% ipython --no-banner

In [1]: import numpy as np

In [2]: np.set_printoptions(precision=2, suppress=True, linewidth=120, legacy="1.25")

In [3]: rd = lambda a: np.round(a, 2) + 0

In [4]: M = np.loadtxt("block11.csv", delimiter=",")

In [5]: M
Out[5]: 
array([[2., 0., 0., 0., 0., 0., 0., 0.],
       [0., 0., 0., 0., 0., 1., 0., 0.],
       [0., 0., 0., 0., 0., 0., 0., 0.],
       [0., 0., 0., 0., 0., 0., 0., 0.],
       [0., 0., 1., 0., 0., 0., 0., 0.],
       [0., 3., 0., 0., 0., 0., 0., 0.],
       [0., 0., 0., 0., 0., 0., 0., 3.],
       [0., 0., 0., 0., 2., 0., 0., 0.]])

In [6]: (np.linalg.matrix_power((M != 0) + (M.T != 0) + np.eye(8), 8) > 0).astype(int)
Out[6]: 
array([[1, 0, 0, 0, 0, 0, 0, 0],
       [0, 1, 0, 0, 0, 1, 0, 0],
       [0, 0, 1, 0, 1, 0, 1, 1],
       [0, 0, 0, 1, 0, 0, 0, 0],
       [0, 0, 1, 0, 1, 0, 1, 1],
       [0, 1, 0, 0, 0, 1, 0, 0],
       [0, 0, 1, 0, 1, 0, 1, 1],
       [0, 0, 1, 0, 1, 0, 1, 1]])

In [7]: np.flatnonzero(np.linalg.matrix_power((M != 0) + (M.T != 0) + np.eye(8), 8)[7])
Out[7]: array([2, 4, 6, 7])

In [8]: (M != 0).astype(int)
Out[8]: 
array([[1, 0, 0, 0, 0, 0, 0, 0],
       [0, 0, 0, 0, 0, 1, 0, 0],
       [0, 0, 0, 0, 0, 0, 0, 0],
       [0, 0, 0, 0, 0, 0, 0, 0],
       [0, 0, 1, 0, 0, 0, 0, 0],
       [0, 1, 0, 0, 0, 0, 0, 0],
       [0, 0, 0, 0, 0, 0, 0, 1],
       [0, 0, 0, 0, 1, 0, 0, 0]])

In [9]: M @ M
Out[9]: 
array([[4., 0., 0., 0., 0., 0., 0., 0.],
       [0., 3., 0., 0., 0., 0., 0., 0.],
       [0., 0., 0., 0., 0., 0., 0., 0.],
       [0., 0., 0., 0., 0., 0., 0., 0.],
       [0., 0., 0., 0., 0., 0., 0., 0.],
       [0., 0., 0., 0., 0., 3., 0., 0.],
       [0., 0., 0., 0., 6., 0., 0., 0.],
       [0., 0., 2., 0., 0., 0., 0., 0.]])

In [10]: Uu, sv, VT = np.linalg.svd(M)

In [11]: V = VT[:(sv > 1e-8).sum()]

In [12]: rng = np.random.default_rng(86170)

In [13]: vec = M[1] + 4 * M[2] + rng.integers(2) * np.eye(8)[6]

In [14]: vec
Out[14]: array([0., 0., 0., 0., 0., 1., 1., 0.])

In [15]: rd(np.linalg.norm(vec - V.T @ V @ vec))
Out[15]: 1.0

In [16]: np.allclose(V.T @ V @ vec, vec)
Out[16]: False

In [17]: np.diag(V.T @ V)
Out[17]: array([1., 1., 1., 0., 1., 1., 0., 1.])

In [18]: V.T @ V
Out[18]: 
array([[1., 0., 0., 0., 0., 0., 0., 0.],
       [0., 1., 0., 0., 0., 0., 0., 0.],
       [0., 0., 1., 0., 0., 0., 0., 0.],
       [0., 0., 0., 0., 0., 0., 0., 0.],
       [0., 0., 0., 0., 1., 0., 0., 0.],
       [0., 0., 0., 0., 0., 1., 0., 0.],
       [0., 0., 0., 0., 0., 0., 0., 0.],
       [0., 0., 0., 0., 0., 0., 0., 1.]])

In [19]: labels = rng.permutation(8)

In [20]: labels
Out[20]: array([6, 7, 1, 5, 4, 3, 0, 2])

In [21]: Y = M[labels][:, labels]

In [22]: rd(np.sort(np.abs(np.linalg.eigvals(Y))))
Out[22]: array([0.  , 0.  , 0.  , 0.  , 0.  , 1.73, 1.73, 2.  ])

In [23]: rd(np.linalg.det(Y)), rd(np.linalg.det(M[labels]))
Out[23]: (0.0, 0.0)

In [24]: np.allclose(Y, M)
Out[24]: False

In [25]: Y
Out[25]: 
array([[0., 3., 0., 0., 0., 0., 0., 0.],
       [0., 0., 0., 0., 2., 0., 0., 0.],
       [0., 0., 0., 1., 0., 0., 0., 0.],
       [0., 0., 3., 0., 0., 0., 0., 0.],
       [0., 0., 0., 0., 0., 0., 0., 1.],
       [0., 0., 0., 0., 0., 0., 0., 0.],
       [0., 0., 0., 0., 0., 0., 2., 0.],
       [0., 0., 0., 0., 0., 0., 0., 0.]])

In [26]: np.trace(Y)
Out[26]: 2.0

In [27]: feats = np.load("sample11.npy")

In [28]: feats
Out[28]: 
array([[0, 0, 1, 0, 0],
       [0, 0, 0, 1, 0],
       [1, 0, 0, 0, 0],
       [0, 1, 0, 0, 0],
       [0, 0, 0, 0, 0]])

In [29]: # symmetric, so the eigenvalues are real

In [30]: rank = np.linalg.matrix_rank(feats)

In [31]: rank
Out[31]: 4

In [32]: ns = np.linalg.svd(feats)[2][rank:].T

In [33]: [int(np.linalg.matrix_rank(feats[:i])) for i in range(1, len(feats) + 1)]
Out[33]: [1, 2, 3, 4, 4]

In [34]: ns @ ns.T
Out[34]: 
array([[0., 0., 0., 0., 0.],
       [0., 0., 0., 0., 0.],
       [0., 0., 0., 0., 0.],
       [0., 0., 0., 0., 0.],
       [0., 0., 0., 0., 1.]])

In [35]: np.linalg.matrix_rank(feats.T @ feats), np.linalg.matrix_rank(feats @ feats.T)
Out[35]: (4, 4)

In [36]: feats @ ns
Out[36]: 
array([[0.],
       [0.],
       [0.],
       [0.],
       [0.]])

In [37]: [int(np.linalg.matrix_rank(feats[:, :j + 1])) for j in range(5)]
Out[37]: [1, 2, 3, 4, 4]

In [38]: np.allclose(feats @ ns, 0)
Out[38]: True

In [39]: [int(np.linalg.matrix_rank(np.delete(feats, i, axis=0))) for i in range(5)]
Out[39]: [3, 3, 3, 3, 4]

In [40]: E = np.load("data.npy")

In [41]: E
Out[41]: 
array([[  5,   3,  -5,   4,   3],
       [-15,  -9,  15, -12,  -9],
       [ 15,   9, -15,  12,   9],
       [ 15,   9, -15,  12,   9]])

In [42]: rd(np.trace(np.linalg.pinv(E) @ E))
Out[42]: 1.0

In [43]: np.allclose(E[:-1].T @ np.linalg.lstsq(E[:-1].T, E[-1])[0], E[-1])
Out[43]: True

In [44]: np.linalg.lstsq(E[:-1].T, E[-1])[2]
Out[44]: 1

In [45]: np.abs(np.diag(np.linalg.qr(E)[1])) > 1e-9
Out[45]: array([ True, False, False, False])

In [46]: Y = E / np.linalg.norm(E, axis=1, keepdims=True)

In [47]: G = Y @ Y.T

In [48]: rd(np.degrees(np.arccos(np.clip(G[3, 1], -1, 1))))
Out[48]: 180.0

In [49]: rd(G[3])
Out[49]: array([ 1., -1.,  1.,  1.])

In [50]: rd(np.linalg.norm(Y, axis=1))
Out[50]: array([1., 1., 1., 1.])

In [51]: (np.abs(G) > 0.9).astype(int)
Out[51]: 
array([[1, 1, 1, 1],
       [1, 1, 1, 1],
       [1, 1, 1, 1],
       [1, 1, 1, 1]])

In [52]: np.argwhere(np.triu(np.abs(G) > 0.95, 1))
Out[52]: 
array([[0, 1],
       [0, 2],
       [0, 3],
       [1, 2],
       [1, 3],
       [2, 3]])

In [53]: Uu, sv, VT = np.linalg.svd(E)

In [54]: V = VT[:(sv > 1e-8).sum()]

In [55]: vec = E[2] + 5 * E[3] + rng.integers(2) * np.eye(5)[3]

In [56]: vec
Out[56]: array([ 90.,  54., -90.,  72.,  54.])

In [57]: rd(np.diag(V.T @ V))
Out[57]: array([0.3 , 0.11, 0.3 , 0.19, 0.11])

In [58]: rd(V.T @ V)
Out[58]: 
array([[ 0.3 ,  0.18, -0.3 ,  0.24,  0.18],
       [ 0.18,  0.11, -0.18,  0.14,  0.11],
       [-0.3 , -0.18,  0.3 , -0.24, -0.18],
       [ 0.24,  0.14, -0.24,  0.19,  0.14],
       [ 0.18,  0.11, -0.18,  0.14,  0.11]])

In [59]: np.allclose(V.T @ V @ vec, vec)
Out[59]: True

In [60]: np.linalg.matrix_rank(np.vstack([E, vec]))
Out[60]: 1

In [61]: rd(np.linalg.norm(E, 2) / np.linalg.norm(E))
Out[61]: 1.0

In [62]: rank = np.linalg.matrix_rank(E)

In [63]: rank
Out[63]: 1

In [64]: ns = np.linalg.svd(E)[2][rank:].T

In [65]: [int(np.linalg.matrix_rank(E[:i])) for i in range(1, len(E) + 1)]
Out[65]: [1, 1, 1, 1]

In [66]: [int(np.linalg.matrix_rank(E[:, :j + 1])) for j in range(5)]
Out[66]: [1, 1, 1, 1, 1]

In [67]: rd(ns @ ns.T)
Out[67]: 
array([[ 0.7 , -0.18,  0.3 , -0.24, -0.18],
       [-0.18,  0.89,  0.18, -0.14, -0.11],
       [ 0.3 ,  0.18,  0.7 ,  0.24,  0.18],
       [-0.24, -0.14,  0.24,  0.81, -0.14],
       [-0.18, -0.11,  0.18, -0.14,  0.89]])

In [68]: rd(E @ ns)
Out[68]: 
array([[0., 0., 0., 0.],
       [0., 0., 0., 0.],
       [0., 0., 0., 0.],
       [0., 0., 0., 0.]])

In [69]: A = np.loadtxt("a.csv", delimiter=",")

In [70]: A
Out[70]: 
array([[ 3.,  0.,  0.,  0.,  0.,  0.,  0.,  0.],
       [-9., -9.,  0.,  0.,  0.,  0.,  0.,  0.],
       [-8.,  9., -5.,  0.,  0.,  0.,  0.,  0.],
       [-1.,  6., -7., -7.,  0.,  0.,  0.,  0.],
       [ 2., -1.,  6., -4., -5.,  0.,  0.,  0.],
       [ 1.,  5.,  9.,  7.,  3.,  8.,  0.,  0.],
       [-6., -9.,  4.,  8.,  6.,  5., -6.,  0.],
       [-9., -7., -2., -7., -7., -8., -3., -3.]])

In [71]: W1 = np.array([[1, 2], [3, 1], [0, 1], [0, 1], [0, 0], [1, 2], [2, 0], [2, 1]])

In [72]: beta = np.array([-2, 0])

In [73]: act = np.maximum(A @ W1 + beta, 0)

In [74]: (act > 0).astype(int)
Out[74]: 
array([[1, 1],
       [0, 0],
       [1, 0],
       [1, 0],
       [0, 1],
       [1, 1],
       [0, 1],
       [0, 0]])

In [75]: (act > 0).mean(axis=0)
Out[75]: array([0.5, 0.5])

In [76]: Z = np.array([[4, 3, 2], [5, 2, 2]])

In [77]: W1 @ Z
Out[77]: 
array([[14,  7,  6],
       [17, 11,  8],
       [ 5,  2,  2],
       [ 5,  2,  2],
       [ 0,  0,  0],
       [14,  7,  6],
       [ 8,  6,  4],
       [13,  8,  6]])
